% python3 -q
>>> import numpy as np
>>> np.set_printoptions(precision=2, suppress=True, linewidth=120, sign=" ")
>>> A2 = np.array([[6, -6, -9]])
>>> J = A2.T @ A2
>>> J
array([[ 36, -36, -54],
       [-36,  36,  54],
       [-54,  54,  81]])
>>> # looks like rank 1
>>> w, vecs = np.linalg.eigh(J)
>>> (w > 1e-8).sum(), (w < -1e-8).sum()
(np.int64(1), np.int64(0))
>>> np.round(vecs.T @ J @ vecs, 2) + 0
array([[   0.,    0.,    0.],
       [   0.,    0.,    0.],
       [   0.,    0.,  153.]])
>>> np.unique(w.round(6) + 0, return_counts=True)[1]
array([ 2,  1])
>>> np.round(vecs.T @ vecs, 2) + 0
array([[ 1.,  0.,  0.],
       [ 0.,  1.,  0.],
       [ 0.,  0.,  1.]])
>>> U, s, Vh = np.linalg.svd(J)
>>> np.argmax(s[:-1] / (s[1:] + 1e-6)) + 1
np.int64(1)
>>> A2 = U[:, :1] @ np.diag(s[:1]) @ Vh[:1]
>>> np.round(np.linalg.norm(J - A2, 2), 2), round(float(s[1]), 2)
(np.float64(0.0), 0.0)
>>> A2
array([[ 36., -36., -54.],
       [-36.,  36.,  54.],
       [-54.,  54.,  81.]])
>>> mat = np.array([[-4.25, 0.78, -2.52],
...     [-0.25, 4.92, -0.86],
...     [-0.35, -4.85, 1.15],
...     [-1.29, -3.56, 3.26],
...     [1.49, 2.43, -4.11],
...     [-3.68, -0.4, 3.37],
...     [-4.31, -1.87, 1.71],
...     [2.47, 4.35, -0.02],
...     [4.53, -1.29, -1.67],
...     [2.37, 4.28, 1.02],
...     [4.96, -0.16, -0.58],
...     [-1.09, -4.77, 1.04],
...     [2.45, 2.92, -3.24],
...     [4.7, 1.68, -0.18]])
>>> Xs = mat - mat.mean(axis=0)
>>> vecs = np.linalg.svd(Xs)[2][:1]
>>> A2 = Xs - Xs @ vecs.T @ vecs
>>> np.linalg.norm(A2, axis=1).round(6).argmax()
np.int64(0)
>>> (Xs @ vecs.T).std(axis=0)
array([ 3.87])
>>> np.diag(vecs.T @ vecs)
array([ 0.39,  0.47,  0.14])
>>> round(np.linalg.norm(A2) / np.linalg.norm(Xs), 2)
np.float64(0.62)
>>> labels = mat[:, 1] > np.median(mat[:, 1])
>>> f = mat[labels].mean(axis=0) - mat[~labels].mean(axis=0)
>>> ((mat - mat.mean(axis=0)) @ f > 0).astype(int)
array([ 1,  1,  0,  0,  1,  0,  0,  1,  1,  1,  1,  0,  1,  1])
>>> np.argsort(-np.abs(f).round(6), kind="stable")
array([ 1,  2,  0])
>>> vec = np.array([5, -4, -1])
>>> mat @ (2 * vec)
array([-43.7 , -40.14,  33.  ,   9.06,   3.68, -40.34, -31.56, -10.06,  58.96, -12.58,  52.04,  25.18,   7.62,  33.92])
>>> np.linalg.norm(mat @ vec) <= np.linalg.norm(mat, 2) * np.linalg.norm(vec) + 1e-9
np.True_
>>> Xs = (mat - mat.mean(axis=0)) / mat.std(axis=0)
>>> np.argwhere(np.abs(Xs) > 2)
array([], shape=(0, 2), dtype=int64)
>>> b = np.linalg.lstsq(np.delete(Xs, 1, axis=1), Xs[:, 1])[0]
>>> np.round(1 - np.var(Xs[:, 1] - np.delete(Xs, 1, axis=1) @ b), 2)
np.float64(0.25)
>>> b
array([ 0.18, -0.4 ])
>>> arr = np.load("test9.npy")
>>> arr
array([[ 0,  0,  0],
       [ 0,  0,  0],
       [ 3,  6,  2],
       [ 0,  0,  0],
       [ 0,  0,  0],
       [ 0,  0,  0],
       [ 0,  0,  0],
       [ 8,  9,  3],
       [ 4,  9,  3],
       [ 0,  0,  0],
       [ 0,  0,  0],
       [ 0,  0,  0],
       [ 8,  9,  3]])
>>> # rows 0 and 1 are equal
>>> np.argsort(-np.linalg.norm(arr, axis=0).round(6), kind="stable")[:3]
array([ 1,  0,  2])
>>> [round(float(x), 2) for x in np.linalg.svd(arr, compute_uv=False)[:3]]
[21.32, 2.92, 0.0]
>>> np.linalg.matrix_rank(arr, rtol=0.1)
np.int64(2)
>>> d = np.linalg.norm(arr[:, None] - arr[None], axis=-1)
>>> (d + 1e9 * np.eye(13)).round(6).argmin(axis=1)
array([  1,   0,   8,   0,   0,   0,   0,  12,   2,   0,   0,   0,   7])
>>> d[8]
array([ 10.3 ,  10.3 ,   3.32,  10.3 ,  10.3 ,  10.3 ,  10.3 ,   4.  ,   0.  ,  10.3 ,  10.3 ,  10.3 ,   4.  ])
>>> np.flatnonzero(d[8] < d.mean() / 2)
array([ 8])
>>> d.shape
(13, 13)
>>> np.linalg.lstsq(arr[:-1].T, arr[-1])[2]
np.int32(2)
>>> np.unique(arr.round(6), axis=0).shape
(4, 3)
>>> np.abs(np.diag(np.linalg.qr(arr)[1])) > 1e-9
array([ True,  True, False])
>>> labels = arr[:, 0] > np.median(arr[:, 0])
>>> f = arr[labels].mean(axis=0) - arr[~labels].mean(axis=0)
>>> (((arr - arr.mean(axis=0)) @ f > 0) == labels).mean()
np.float64(1.0)
>>> ((arr - arr.mean(axis=0)) @ f > 0).astype(int)
array([ 0,  0,  1,  0,  0,  0,  0,  1,  1,  0,  0,  0,  1])
>>> labels.astype(int)
array([ 0,  0,  1,  0,  0,  0,  0,  1,  1,  0,  0,  0,  1])
>>> np.argsort(-np.abs(f).round(6), kind="stable")
array([ 1,  0,  2])
>>> data = np.diag(np.array([-4, -5, 1]))
>>> data
array([[-4,  0,  0],
       [ 0, -5,  0],
       [ 0,  0,  1]])
>>> [round(float(np.linalg.det(data[:i, :i])), 2) + 0 for i in range(1, 4)]
[-4.0, 20.0, 20.0]
>>> X = np.load("layer12.npy")
>>> X
array([[ 1.  ,  0.2 ,  0.04],
       [ 0.2 ,  1.  ,  0.2 ],
       [ 0.04,  0.2 ,  1.  ]])
>>> # equal to its transpose
>>> A2 = np.linalg.inv(X)
>>> np.round(np.linalg.det(X) * A2, 2) + 0
array([[ 0.96, -0.19,  0.  ],
       [-0.19,  1.  , -0.19],
       [ 0.  , -0.19,  0.96]])
>>> round(float(np.linalg.slogdet(X)[0]), 2)
1.0
>>> np.round(np.linalg.cond(X), 2)
np.float64(1.77)
>>> round(float(np.linalg.det(X) * np.linalg.det(A2)), 2)
1.0
>>> np.round(X @ A2, 2) + 0
array([[ 1.,  0.,  0.],
       [ 0.,  1.,  0.],
       [ 0.,  0.,  1.]])
>>> q, Rm = np.linalg.qr(X)
>>> Rm
array([[-1.02, -0.4 , -0.12],
       [ 0.  , -0.96, -0.38],
       [ 0.  ,  0.  ,  0.94]])
>>> q.shape, Rm.shape
((3, 3), (3, 3))
>>> Lm = np.linalg.cholesky(X)
>>> np.diag(Lm) ** 2
array([ 1.  ,  0.96,  0.96])
>>> np.linalg.eigvalsh(X).min() > 0
np.True_
>>> U, s, Vh = np.linalg.svd(X, full_matrices=False)
>>> np.round(U.T @ U, 2) + 0
array([[ 1.,  0.,  0.],
       [ 0.,  1.,  0.],
       [ 0.,  0.,  1.]])
>>> np.cumsum(s ** 2) / np.sum(s ** 2)
array([ 0.54,  0.83,  1.  ])
>>> np.round(Vh @ Vh.T, 2) + 0
array([[ 1.,  0.,  0.],
       [ 0.,  1.,  0.],
       [ 0.,  0.,  1.]])
>>> np.abs(Vh[0])
array([ 0.52,  0.68,  0.52])
>>> U.shape, s.shape, Vh.shape
((3, 3), (3,), (3, 3))
>>> s / s[0]
array([ 1.  ,  0.74,  0.56])
